% python3 -q
>>> import numpy as np
>>> np.set_printoptions(suppress=True, linewidth=100)
>>> def rnd(a):
...     return np.round(a, 3) + 0
... 
>>> mat = np.loadtxt("mat.csv", delimiter=",")
>>> mat
array([[0., 0., 0., 0., 0., 0., 1., 0.],
       [0., 0., 0., 0., 1., 2., 1., 0.],
       [0., 0., 0., 0., 4., 0., 0., 0.],
       [0., 0., 0., 2., 0., 0., 0., 3.],
       [3., 0., 5., 0., 0., 2., 0., 5.]])
>>> w1 = np.array([[1, 6], [7, 1], [5, 5], [3, 5], [5, 5], [0, 7], [7, 3], [6, 4]])
>>> c = np.array([0, 1])
>>> H = np.maximum(mat @ w1 + c, 0)
>>> np.linalg.matrix_rank(H)
np.int64(2)
>>> Z = np.array([[3, -1], [-2, 1]])
>>> (H @ Z).round(6).argmax(axis=1)
array([0, 1, 0, 0, 1])
>>> H @ Z
array([[ 13.,  -3.],
       [-10.,  11.],
       [ 18.,   1.],
       [ 26.,  -1.],
       [ 18.,  20.]])
>>> print(w1 @ Z)
[[ -9   5]
 [ 19  -6]
 [  5   0]
 [ -1   2]
 [  5   0]
 [-14   7]
 [ 15  -4]
 [ 10  -2]]
>>> W0 = np.load("case3.npy")
>>> W0
array([[ 1,  1, -1, -1, -1, -1,  1,  1],
       [ 1, -1,  1, -1,  1, -1,  1, -1],
       [ 1, -1,  1, -1, -1,  1, -1,  1],
       [ 1,  1,  1,  1,  1,  1,  1,  1],
       [ 1, -1, -1,  1, -1,  1,  1, -1],
       [ 1,  1,  1,  1, -1, -1, -1, -1],
       [ 1, -1, -1,  1,  1, -1, -1,  1],
       [ 1,  1, -1, -1,  1,  1, -1, -1]])
>>> W0[:, 4] @ W0[:, 5]
np.int64(0)
>>> W0 @ W0.T
array([[8, 0, 0, 0, 0, 0, 0, 0],
       [0, 8, 0, 0, 0, 0, 0, 0],
       [0, 0, 8, 0, 0, 0, 0, 0],
       [0, 0, 0, 8, 0, 0, 0, 0],
       [0, 0, 0, 0, 8, 0, 0, 0],
       [0, 0, 0, 0, 0, 8, 0, 0],
       [0, 0, 0, 0, 0, 0, 8, 0],
       [0, 0, 0, 0, 0, 0, 0, 8]])
>>> rnd(np.linalg.svd(W0, compute_uv=False))
array([2.828, 2.828, 2.828, 2.828, 2.828, 2.828, 2.828, 2.828])
>>> w1 = np.array([[-1, 2, -2],
...     [1, 2, -2],
...     [3, 2, -2],
...     [2, 1, 2],
...     [2, 1, -2],
...     [2, -3, 3],
...     [-1, 3, 1],
...     [2, -1, 3]])
>>> c = np.array([-3, -1, 1])
>>> H = np.maximum(W0 @ w1 + c, 0)
>>> np.linalg.matrix_rank(H)
np.int64(3)
>>> Z = np.array([[-7, 5], [5, -5], [-7, 2]])
>>> w1 @ Z
array([[ 31, -19],
       [ 17,  -9],
       [  3,   1],
       [-23,   9],
       [  5,   1],
       [-50,  31],
       [ 15, -18],
       [-40,  21]])
>>> H @ Z
array([[ 20, -20],
       [ 40, -40],
       [-28,   8],
       [-33,   9],
       [-56,  16],
       [ 30, -30],
       [-14,   4],
       [  0,   0]])
>>> O, evecs = np.linalg.qr(W0[:, :3])[0], np.linalg.qr(W0[:, 3:])[0]
>>> sig = np.linalg.svd(O.T @ evecs, compute_uv=False)
>>> (sig > 0.9).sum()
np.int64(0)
>>> rnd(np.degrees(np.arccos(sig.clip(0, 1))))
array([90., 90., 90.])
>>> rnd(np.linalg.norm(O @ O.T - evecs @ evecs.T, 2))
np.float64(1.0)
